$ python -q
>>> import numpy as np
>>> np.set_printoptions(suppress=True, linewidth=160)
>>> mat = np.array([[-1, 2, -2, -1, 0, 2],
...     [2, 2, 2, 2, 0, -1],
...     [1, 2, 0, 2, 2, -1],
...     [0, -2, 1, -1, 1, 2],
...     [0, -1, 2, 0, 1, 2],
...     [0, 1, 2, -1, -1, 1]])
>>> mat
array([[-1,  2, -2, -1,  0,  2],
       [ 2,  2,  2,  2,  0, -1],
       [ 1,  2,  0,  2,  2, -1],
       [ 0, -2,  1, -1,  1,  2],
       [ 0, -1,  2,  0,  1,  2],
       [ 0,  1,  2, -1, -1,  1]])
>>> mat.sum(axis=0)
array([2, 4, 5, 1, 3, 5])
>>> mat - mat[0]
array([[ 0,  0,  0,  0,  0,  0],
       [ 3,  0,  4,  3,  0, -3],
       [ 2,  0,  2,  3,  2, -3],
       [ 1, -4,  3,  0,  1,  0],
       [ 1, -3,  4,  1,  1,  0],
       [ 1, -1,  4,  0, -1, -1]])
>>> B = np.linalg.inv(mat)
>>> (np.abs(B) > 1e-9).astype(int)
array([[1, 1, 1, 1, 1, 1],
       [1, 1, 1, 1, 1, 1],
       [1, 1, 1, 1, 1, 1],
       [1, 1, 1, 1, 1, 1],
       [1, 1, 1, 1, 1, 1],
       [1, 1, 1, 0, 1, 1]])
>>> round(np.linalg.det(mat) * np.linalg.det(B), 1)
np.float64(1.0)
>>> np.allclose(B, mat.T)
False
>>> rng = np.random.default_rng(861)
>>> labels = rng.permutation(6)
>>> labels
array([1, 5, 2, 4, 0, 3])
>>> B = mat[labels][:, labels]
>>> np.round(np.sort(np.abs(np.linalg.eigvals(B))), 1)
array([0.7, 1.7, 2.6, 2.8, 2.8, 3.9])
>>> np.diag(B)
array([ 2,  1,  0,  1, -1, -1])
>>> U, sigma, VT = np.linalg.svd(mat, full_matrices=False)
>>> np.round(np.abs(VT[0]), 1)
array([0.4, 0.5, 0.1, 0.5, 0.1, 0.5])
>>> mat @ mat
array([[ 3,  2,  9,  0, -7, -2],
       [ 4,  7,  0,  5,  7,  3],
       [ 3, -1,  6,  2,  5,  7],
       [-3,  1,  1, -3,  0,  3],
       [ 0,  3,  4,  0,  3,  3],
       [ 4, 10,  1,  6,  1, -6]])
>>> (mat - mat.T) / 2
array([[ 0. ,  0. , -1.5, -0.5,  0. ,  1. ],
       [ 0. ,  0. ,  0. ,  2. ,  0.5, -1. ],
       [ 1.5,  0. ,  0. ,  0.5,  0. , -1.5],
       [ 0.5, -2. , -0.5,  0. ,  0.5,  1.5],
       [ 0. , -0.5,  0. , -0.5,  0. ,  1.5],
       [-1. ,  1. ,  1.5, -1.5, -1.5,  0. ]])
>>> np.trace(mat)
np.int64(2)
>>> np.linalg.matrix_power(mat, 2)
array([[ 3,  2,  9,  0, -7, -2],
       [ 4,  7,  0,  5,  7,  3],
       [ 3, -1,  6,  2,  5,  7],
       [-3,  1,  1, -3,  0,  3],
       [ 0,  3,  4,  0,  3,  3],
       [ 4, 10,  1,  6,  1, -6]])
>>> E = np.load("m.npy")
>>> E
array([[-2., -3., -3.,  0.,  0.,  0.,  0.,  0., -3., -3.],
       [-3., -2., -3.,  0.,  0.,  0.,  0.,  0., -3., -3.],
       [-3., -3., -2.,  0.,  0.,  0.,  0.,  0., -3., -3.],
       [ 0.,  0.,  0., -2., -3.,  0.,  0.,  0.,  0.,  0.],
       [ 0.,  0.,  0., -3., -2.,  0.,  0.,  0.,  0.,  0.],
       [ 0.,  0.,  0.,  0.,  0., -2., -3., -3.,  0.,  0.],
       [ 0.,  0.,  0.,  0.,  0., -3., -2., -3.,  0.,  0.],
       [ 0.,  0.,  0.,  0.,  0., -3., -3., -2.,  0.,  0.],
       [-3., -3., -3.,  0.,  0.,  0.,  0.,  0., -2., -3.],
       [-3., -3., -3.,  0.,  0.,  0.,  0.,  0., -3., -2.]])
>>> B = np.array([[1, 3, 1],
...     [-3, -2, 2],
...     [0, 0, 1],
...     [0, 3, 1],
...     [-2, -1, -1],
...     [3, -3, 1],
...     [-3, -1, -1],
...     [-2, -2, 2],
...     [-2, 0, -3],
...     [-2, -3, 2]])
>>> np.einsum("ik,kj->ji", E, B)
array([[ 19.,  15.,  18.,   6.,   4.,   9.,   3.,   4.,  16.,  16.],
       [  9.,   4.,   6.,  -3.,  -7.,  15.,  17.,  16.,   6.,   3.],
       [ -8.,  -7.,  -8.,   1.,  -1.,  -5.,  -7.,  -4., -12.,  -7.]])
>>> np.linalg.matrix_rank(E @ B)
np.int64(3)
>>> np.linalg.matrix_rank(np.vstack([E, B.T]))
np.int64(10)
>>> np.einsum("ij->j", E)
array([-14., -14., -14.,  -5.,  -5.,  -8.,  -8.,  -8., -14., -14.])
>>> E @ B
array([[ 19.,   9.,  -8.],
       [ 15.,   4.,  -7.],
       [ 18.,   6.,  -8.],
       [  6.,  -3.,   1.],
       [  4.,  -7.,  -1.],
       [  9.,  15.,  -5.],
       [  3.,  17.,  -7.],
       [  4.,  16.,  -4.],
       [ 16.,   6., -12.],
       [ 16.,   3.,  -7.]])
>>> np.einsum("ij,ij->i", E, E)
array([40., 40., 40., 13., 13., 22., 22., 22., 40., 40.])
